% ipython --no-banner

In [1]: import numpy as np

In [2]: np.set_printoptions(precision=2, suppress=True, linewidth=160, legacy="1.25")

In [3]: rnd = lambda a: np.round(a, 2) + 0

In [4]: B = np.array([[5, 7], [0, 3]])

In [5]: B[-1] = B[0]

In [6]: m1 = B + 0.1 * np.eye(2)

In [7]: print(m1)
[[5.1 7. ]
 [5.  7.1]]

In [8]: print([round(float(x), 2) for x in np.linalg.svd(m1, compute_uv=False)[:3]])
[12.26, 0.1]

In [9]: print(np.linalg.cond(m1) > 100)
True

In [10]: print(round(np.log10(np.linalg.cond(m1))))
2

In [11]: print(rnd(np.abs(np.linalg.svd(m1)[2][-1])))
[0.81 0.58]

In [12]: rng = np.random.default_rng(6435)

In [13]: z = rng.permutation(2)

In [14]: print(z)
[1 0]

In [15]: B = m1[z][:, z]

In [16]: print(np.diag(B))
[7.1 5.1]

In [17]: print(rnd(np.linalg.det(B)), rnd(np.linalg.det(m1[z])))
1.21 -1.21

In [18]: print(B)
[[7.1 5. ]
 [7.  5.1]]

In [19]: print(np.trace(B))
12.2

In [20]: F = np.load("dump.npy")

In [21]: print(F)
[[15  3 15  9  6]
 [-3 -1 -3 -1 -2]
 [ 8  2  8  4  4]]

In [22]: # columns 0 and 2 are equal

In [23]: t3 = np.stack([F, 3 * F, F[::-1]])

In [24]: print(rnd(np.linalg.norm(t3, axis=(1, 2))))
[27.64 82.92 27.64]

In [25]: print(np.linalg.matrix_rank(t3))
[2 2 2]

In [26]: print(np.linalg.matrix_rank(t3.reshape(3, -1)))
2

In [27]: print(t3.shape)
(3, 3, 5)

In [28]: f = np.array([2, 1, 1, 1])

In [29]: W0 = f[np.abs(np.subtract.outer(np.arange(4), np.arange(4)))]

In [30]: print(W0)
[[2 1 1 1]
 [1 2 1 1]
 [1 1 2 1]
 [1 1 1 2]]

In [31]: # equal to its transpose

In [32]: L = np.linalg.cholesky(W0)

In [33]: print(rnd(L @ L.T))
[[2. 1. 1. 1.]
 [1. 2. 1. 1.]
 [1. 1. 2. 1.]
 [1. 1. 1. 2.]]

In [34]: print(W0 / np.sqrt(np.outer(np.diag(W0), np.diag(W0))))
[[1.  0.5 0.5 0.5]
 [0.5 1.  0.5 0.5]
 [0.5 0.5 1.  0.5]
 [0.5 0.5 0.5 1. ]]

In [35]: print(np.linalg.eigvalsh(W0).min() > 0)
True

In [36]: print(rnd(L))
[[1.41 0.   0.   0.  ]
 [0.71 1.22 0.   0.  ]
 [0.71 0.41 1.15 0.  ]
 [0.71 0.41 0.29 1.12]]

In [37]: print(rnd(np.prod(np.diag(L)) ** 2), rnd(np.linalg.det(W0)))
5.0 5.0

In [38]: print(rnd(np.diag(L) ** 2))
[2.   1.5  1.33 1.25]

In [39]: mat = rng.normal(size=(19, 3)) + 10 * np.array([3, 0, -3])

In [40]: print(rnd(mat))
[[ 29.98   0.04 -30.35]
 [ 28.64   0.06 -30.71]
 [ 31.12   0.7  -28.29]
 [ 29.48   0.35 -29.3 ]
 [ 30.05   0.67 -27.73]
 [ 29.34   0.84 -29.74]
 [ 28.13  -1.97 -31.3 ]
 [ 30.05   0.75 -28.6 ]
 [ 30.81   0.6  -30.3 ]
 [ 30.6   -0.03 -30.74]
 [ 30.14  -1.24 -29.52]
 [ 30.43  -0.38 -29.17]
 [ 29.69  -0.44 -31.06]
 [ 28.9    0.99 -29.54]
 [ 28.84   0.61 -30.11]
 [ 30.83   2.04 -30.42]
 [ 30.22   0.33 -29.23]
 [ 30.87  -0.9  -30.5 ]
 [ 30.03   0.31 -29.55]]

In [41]: Xs = mat - mat.mean(axis=0)

In [42]: evecs = np.linalg.svd(Xs)[2][:1]

In [43]: B = Xs - Xs @ evecs.T @ evecs

In [44]: print(rnd((Xs @ evecs.T).std(axis=0)))
[1.12]

In [45]: print(rnd(B.std(axis=0)))
[0.64 0.58 0.51]

In [46]: print(rnd(np.linalg.norm(B) / np.linalg.norm(Xs)))
0.67

In [47]: print(np.linalg.norm(B, axis=1).round(6).argmax())
15

In [48]: print(rnd(np.diag(evecs.T @ evecs)))
[0.19 0.33 0.47]

In [49]: print(rnd(np.cov(Xs @ evecs.T, rowvar=False)))
1.33

In [50]: O, r_ = np.linalg.qr(mat)

In [51]: print(rnd(O.T @ O))
[[1. 0. 0.]
 [0. 1. 0.]
 [0. 0. 1.]]

In [52]: print(rnd(np.trace(O @ O.T)))
3.0

In [53]: print(np.allclose(r_.T @ r_, mat.T @ mat))
True

In [54]: print(rnd(np.abs(np.diag(r_))))
[130.39   3.79   5.62]

In [55]: print(O.shape, r_.shape)
(19, 3) (3, 3)

In [56]: d = np.linalg.norm(mat[:, None] - mat[None], axis=-1)

In [57]: print((d + 1e9 * np.eye(19)).round(6).argmin(axis=1))
[ 9 14  7 18  7 13  1 16  9  0 11 16  0  5  5  8 18  9 16]

In [58]: print(d[0].round(6).argsort(kind="stable")[:4])
[ 0  9 18 12]

In [59]: print(rnd(d[:5, :5]))
[[0.   1.39 2.44 1.2  2.69]
 [1.39 0.   3.52 1.66 3.35]
 [2.44 3.52 0.   1.96 1.21]
 [1.2  1.66 1.96 0.   1.7 ]
 [2.69 3.35 1.21 1.7  0.  ]]

In [60]: print(np.flatnonzero(d[0] < d.mean() / 2))
[ 0  9 12 18]

In [61]: print(np.linalg.matrix_rank(d ** 2))
5

In [62]: print(rnd(d[0]))
[0.   1.39 2.44 1.2  2.69 1.2  2.89 1.89 1.   0.74 1.53 1.32 0.9  1.65 1.3  2.18 1.18 1.3  0.85]

In [63]: Xs = (mat - mat.mean(axis=0)) / mat.std(axis=0)

In [64]: print(rnd(Xs.std(axis=0)))
[1. 1. 1.]

In [65]: print(np.argwhere(np.abs(Xs) > 2))
[[ 4  2]
 [ 6  0]
 [ 6  1]
 [15  1]]

In [66]: beta = np.linalg.lstsq(np.delete(Xs, 0, axis=1), Xs[:, 0])[0]

In [67]: print(np.abs(beta).argmax())
1

In [68]: print(rnd(1 - np.var(Xs[:, 0] - np.delete(Xs, 0, axis=1) @ beta)))
0.12

In [69]: K = np.abs(np.array([[3, 2, 0, 2], [1, 0, 0, 0], [3, 0, 1, 1], [3, 2, 2, 2]])) + np.eye(4)

In [70]: K = K / K.sum(axis=1, keepdims=True)

In [71]: print(rnd(K))
[[0.5  0.25 0.   0.25]
 [0.5  0.5  0.   0.  ]
 [0.5  0.   0.33 0.17]
 [0.3  0.2  0.2  0.3 ]]

In [72]: # rows sum to 1

In [73]: print(rnd(np.linalg.det(K[::-1])))
0.02

In [74]: print(rnd(np.poly(K)))
[ 1.   -1.63  0.75 -0.13  0.02]

In [75]: print(rnd(np.linalg.det(2 * K)), rnd(np.linalg.det(K)))
0.27 0.02

In [76]: print(rnd(np.einsum("ii->", K)))
1.63
